>>> import numpy as np
>>> np.set_printoptions(precision=3, suppress=True, linewidth=200, sign=" ")
>>> A = np.load("out13.npy")
>>> A
array([[ 1, -2, -1,  2,  1, -1, -3],
       [ 0,  3,  1, -1,  1,  2,  3],
       [ 0,  0, -1, -1,  2, -3, -2],
       [ 0,  0,  0, -2, -2,  3, -2],
       [ 0,  0,  0,  0,  2,  1, -3],
       [ 0,  0,  0,  0,  0, -2, -1],
       [ 0,  0,  0,  0,  0,  0, -1]])
>>> def softmax(z):
...     e = np.exp(z - z.max(axis=-1, keepdims=True))
...     return e / e.sum(axis=-1, keepdims=True)
... 
>>> softmax(A[1])
array([ 0.018,  0.369,  0.05 ,  0.007,  0.05 ,  0.136,  0.369])
>>> softmax(A).sum(axis=1)
array([ 1.,  1.,  1.,  1.,  1.,  1.,  1.])
>>> np.round(softmax(10 * A[1]), 3) + 0
array([ 0. ,  0.5,  0. ,  0. ,  0. ,  0. ,  0.5])
>>> S = A @ A.T / np.sqrt(7)
>>> np.round(softmax(S)[1] @ A, 3) + 0
array([ 0.   ,  3.   ,  1.   , -1.   ,  1.   ,  2.   ,  2.999])
>>> softmax(S).round(6).argmax(axis=1)
array([ 0,  1,  2,  3,  4,  2,  0])
>>> U, sv, vt = np.linalg.svd(A, full_matrices=False)
>>> np.abs(vt[0])
array([ 0.076,  0.386,  0.212,  0.202,  0.217,  0.474,  0.698])
>>> print(round(float(np.sqrt((sv ** 2).sum())), 3), round(np.linalg.norm(A), 3))
10.296 10.296
>>> print(np.allclose(U * sv @ vt, A))
True
>>> np.round(vt @ vt.T, 3) + 0
array([[ 1.,  0.,  0.,  0.,  0.,  0.,  0.],
       [ 0.,  1.,  0.,  0.,  0.,  0.,  0.],
       [ 0.,  0.,  1.,  0.,  0.,  0.,  0.],
       [ 0.,  0.,  0.,  1.,  0.,  0.,  0.],
       [ 0.,  0.,  0.,  0.,  1.,  0.,  0.],
       [ 0.,  0.,  0.,  0.,  0.,  1.,  0.],
       [ 0.,  0.,  0.,  0.,  0.,  0.,  1.]])
>>> np.round(U.T @ A @ vt.T, 3) + 0
array([[ 7.498,  0.   ,  0.   ,  0.   ,  0.   ,  0.   ,  0.   ],
       [ 0.   ,  5.108,  0.   ,  0.   ,  0.   ,  0.   ,  0.   ],
       [ 0.   ,  0.   ,  3.742,  0.   ,  0.   ,  0.   ,  0.   ],
       [ 0.   ,  0.   ,  0.   ,  2.891,  0.   ,  0.   ,  0.   ],
       [ 0.   ,  0.   ,  0.   ,  0.   ,  0.89 ,  0.   ,  0.   ],
       [ 0.   ,  0.   ,  0.   ,  0.   ,  0.   ,  0.73 ,  0.   ],
       [ 0.   ,  0.   ,  0.   ,  0.   ,  0.   ,  0.   ,  0.089]])
>>> T = np.stack([A, -3 * A, A[::-1]])
>>> np.einsum("bij,cij->bc", T, T)
array([[ 106, -318,   27],
       [-318,  954,  -81],
       [  27,  -81,  106]])
>>> (T @ A.T).shape
(3, 7, 7)
>>> u, v = A[5], A[0]
>>> u @ u
np.int64(5)
>>> p = (u @ v) / (u @ u) * u
>>> print(np.linalg.matrix_rank(np.outer(u, v)))
1
>>> np.round(np.linalg.norm(u + v) ** 2 + np.linalg.norm(u - v) ** 2, 3)
np.float64(52.0)
>>> (v - p) @ u
np.float64(0.0)
>>> rng = np.random.default_rng(845859)
>>> z = rng.permutation(7)
>>> Y = A[:, z] * rng.choice([-1, 1], 7)
>>> Y
array([[ 1,  2, -3,  1, -1, -1, -2],
       [-2, -1,  3, -1, -1,  0,  3],
       [ 3, -1, -2,  1, -2,  0,  0],
       [-3, -2, -2,  0,  2,  0,  0],
       [-1,  0, -3,  0, -2,  0,  0],
       [ 2,  0, -1,  0,  0,  0,  0],
       [ 0,  0, -1,  0,  0,  0,  0]])
>>> U, _, vt = np.linalg.svd(A.T @ Y)
>>> np.round(np.linalg.lstsq(A, Y)[0], 3) + 0
array([[ 0.,  0.,  0.,  0.,  0., -1.,  0.],
       [ 0.,  0.,  0.,  0.,  0.,  0.,  1.],
       [ 0.,  0.,  0., -1.,  0.,  0.,  0.],
       [ 0.,  1.,  0.,  0.,  0.,  0.,  0.],
       [ 0.,  0.,  0.,  0., -1.,  0.,  0.],
       [-1.,  0.,  0.,  0.,  0.,  0.,  0.],
       [ 0.,  0.,  1.,  0.,  0.,  0.,  0.]])
>>> np.round(U @ vt, 3) + 0
array([[ 0.,  0.,  0.,  0.,  0., -1.,  0.],
       [ 0.,  0.,  0.,  0.,  0.,  0.,  1.],
       [ 0.,  0.,  0., -1.,  0.,  0.,  0.],
       [ 0.,  1.,  0.,  0.,  0.,  0.,  0.],
       [ 0.,  0.,  0.,  0., -1.,  0.,  0.],
       [-1.,  0.,  0.,  0.,  0.,  0.,  0.],
       [ 0.,  0.,  1.,  0.,  0.,  0.,  0.]])
>>> z
array([ 5,  3,  6,  2,  4,  0,  1])
>>> feats = np.load("dump.npy")
>>> feats
array([[ 1,  0,  0,  0,  0],
       [ 0,  1,  0,  0,  0],
       [ 0,  0,  5,  0,  0],
       [ 0,  0,  0,  5,  0],
       [ 0,  0,  0,  0,  0]])
>>> z = rng.permutation(5)
>>> z
array([ 0,  4,  2,  1,  3])
>>> Y = feats[z][:, z]
>>> np.trace(Y)
np.int64(12)
>>> np.round(np.linalg.det(Y), 3), round(float(np.linalg.det(feats[z])), 3)
(np.float64(0.0), 0.0)
>>> print(Y)
[[ 1  0  0  0  0]
 [ 0  0  0  0  0]
 [ 0  0  5  0  0]
 [ 0  0  0  1  0]
 [ 0  0  0  0  5]]
>>> Y @ Y.T
array([[  1,   0,   0,   0,   0],
       [  0,   0,   0,   0,   0],
       [  0,   0,  25,   0,   0],
       [  0,   0,   0,   1,   0],
       [  0,   0,   0,   0,  25]])
>>> np.linalg.svd(Y, compute_uv=False)
array([ 5.,  5.,  1.,  1.,  0.])
>>> Y[:, 1] @ Y[:, 4]
np.int64(0)
>>> np.linalg.pinv(Y)
array([[ 1. ,  0. ,  0. ,  0. ,  0. ],
       [ 0. ,  0. ,  0. ,  0. ,  0. ],
       [ 0. ,  0. ,  0.2,  0. ,  0. ],
       [ 0. ,  0. ,  0. ,  1. ,  0. ],
       [ 0. ,  0. ,  0. ,  0. ,  0.2]])
>>> Y = np.array([[0, 0, 1], [0, 2, 1], [1, 2, 1], [2, 2, 1], [2, 1, 2]])
>>> Y.T @ feats.T
array([[  0,   0,   5,  10,   0],
       [  0,   2,  10,  10,   0],
       [  1,   1,   5,   5,   0]])
>>> Y @ feats
Traceback (most recent call last):
  File "<python-input-48>", line 1, in <module>
    Y @ feats
    ~~^~~~~~~
ValueError: matmul: Input operand 1 has a mismatch in its core dimension 0, with gufunc signature (n?,k),(k,m?)->(n?,m?) (size 5 is different from 3)
>>> np.linalg.matrix_rank(np.vstack([feats, Y.T]))
np.int64(5)
>>> np.vstack([feats, Y.T]).shape
(8, 5)
>>> np.einsum("ik,kj->ij", feats, Y)
array([[  0,   0,   1],
       [  0,   2,   1],
       [  5,  10,   5],
       [ 10,  10,   5],
       [  0,   0,   0]])
>>> th = np.radians(72)
>>> R = np.eye(5)
>>> R[3, 3] = R[0, 0] = np.cos(th)
>>> R[3, 0], R[0, 3] = -np.sin(th), np.sin(th)
>>> R
array([[ 0.309,  0.   ,  0.   ,  0.951,  0.   ],
       [ 0.   ,  1.   ,  0.   ,  0.   ,  0.   ],
       [ 0.   ,  0.   ,  1.   ,  0.   ,  0.   ],
       [-0.951,  0.   ,  0.   ,  0.309,  0.   ],
       [ 0.   ,  0.   ,  0.   ,  0.   ,  1.   ]])
>>> Y = feats @ R.T
>>> np.linalg.svd(feats, compute_uv=False), np.linalg.svd(Y, compute_uv=False)
(array([ 5.,  5.,  1.,  1.,  0.]), array([ 5.,  5.,  1.,  1.,  0.]))
>>> print(np.abs(Y - feats).max(axis=0))
[ 4.755  0.     0.     3.455  0.   ]
>>> round(np.linalg.det(R), 3), round(np.trace(R), 3)
(np.float64(1.0), np.float64(3.618))
>>> x = np.array([8, 5, 0, 8, 2])
>>> 5 - np.linalg.matrix_rank(R - np.eye(5), tol=1e-8)
np.int64(3)
>>> np.round(np.linalg.norm(x), 3), round(np.linalg.norm(R @ x), 3)
(np.float64(12.53), np.float64(12.53))
>>> print(np.round(np.linalg.det(R), 3))
1.0
>>> np.linalg.inv(R)
array([[ 0.309, -0.   , -0.   , -0.951, -0.   ],
       [ 0.   ,  1.   ,  0.   ,  0.   ,  0.   ],
       [ 0.   ,  0.   ,  1.   ,  0.   ,  0.   ],
       [ 0.951,  0.   ,  0.   ,  0.309,  0.   ],
       [ 0.   ,  0.   ,  0.   ,  0.   ,  1.   ]])
>>> K = np.loadtxt("block0.csv", delimiter=",")
>>> K
array([[ 5.855,  6.346,  0.443,  2.727, -4.221],
       [ 3.585,  6.046, -5.7  ,  3.118,  2.893],
       [ 2.194,  0.558, -5.613, -7.049, -3.699],
       [ 5.84 ,  2.565, -5.029,  0.298, -5.825],
       [ 0.185, -5.576, -7.829, -2.721, -0.43 ],
       [-4.994, -1.386,  5.158, -6.161,  2.929],
       [-4.45 , -0.583, -2.867, -8.21 ,  2.057],
       [-2.003, -4.658, -8.082,  2.789, -1.092],
       [ 2.676, -9.504,  0.156,  1.508, -0.456],
       [-4.601, -3.115,  5.769,  5.434,  2.514],
       [-2.73 , -0.881,  0.455, -9.263,  2.401],
       [-8.382, -1.775,  0.972, -5.042,  0.477],
       [-2.772, -8.532, -1.985, -1.554,  3.627],
       [-5.788,  7.855,  2.062, -0.213,  0.707],
       [ 6.55 , -0.735,  5.822,  0.716,  4.707],
       [-0.281, -3.213, -2.895, -3.715, -8.211],
       [-4.999, -0.896, -5.407,  0.139,  6.705],
       [ 7.299,  5.18 , -3.454,  1.616,  2.315],
       [ 5.14 , -4.198, -7.119, -2.168, -0.756],
       [-5.019,  3.662, -1.096, -7.756, -0.204],
       [ 4.115,  3.257,  7.008, -4.394, -2.01 ],
       [-1.504,  6.526, -1.021, -7.339,  0.5  ],
       [ 3.636, -1.771,  1.243,  8.289, -3.658],
       [ 1.203, -3.506, -5.037,  2.931, -7.232],
       [ 3.008,  4.002,  6.999, -3.053,  4.078],
       [ 3.734, -2.946, -2.062, -2.824,  8.072],
       [-7.614,  2.025, -5.483,  2.084, -1.877],
       [ 3.16 ,  2.217,  7.959,  4.655,  0.308]])
>>> Ac = (K - K.mean(axis=0)) / K.std(axis=0)
>>> np.argwhere(np.abs(Ac) > 2)
array([[  8,   1],
       [ 15,   4],
       [ 22,   3],
       [ 25,   4]])
>>> Ac.std(axis=0)
array([ 1.,  1.,  1.,  1.,  1.])
>>> coef = np.linalg.lstsq(np.delete(Ac, 0, axis=1), Ac[:, 0])[0]
>>> round(float(1 - np.var(Ac[:, 0] - np.delete(Ac, 0, axis=1) @ coef)), 3)
0.129
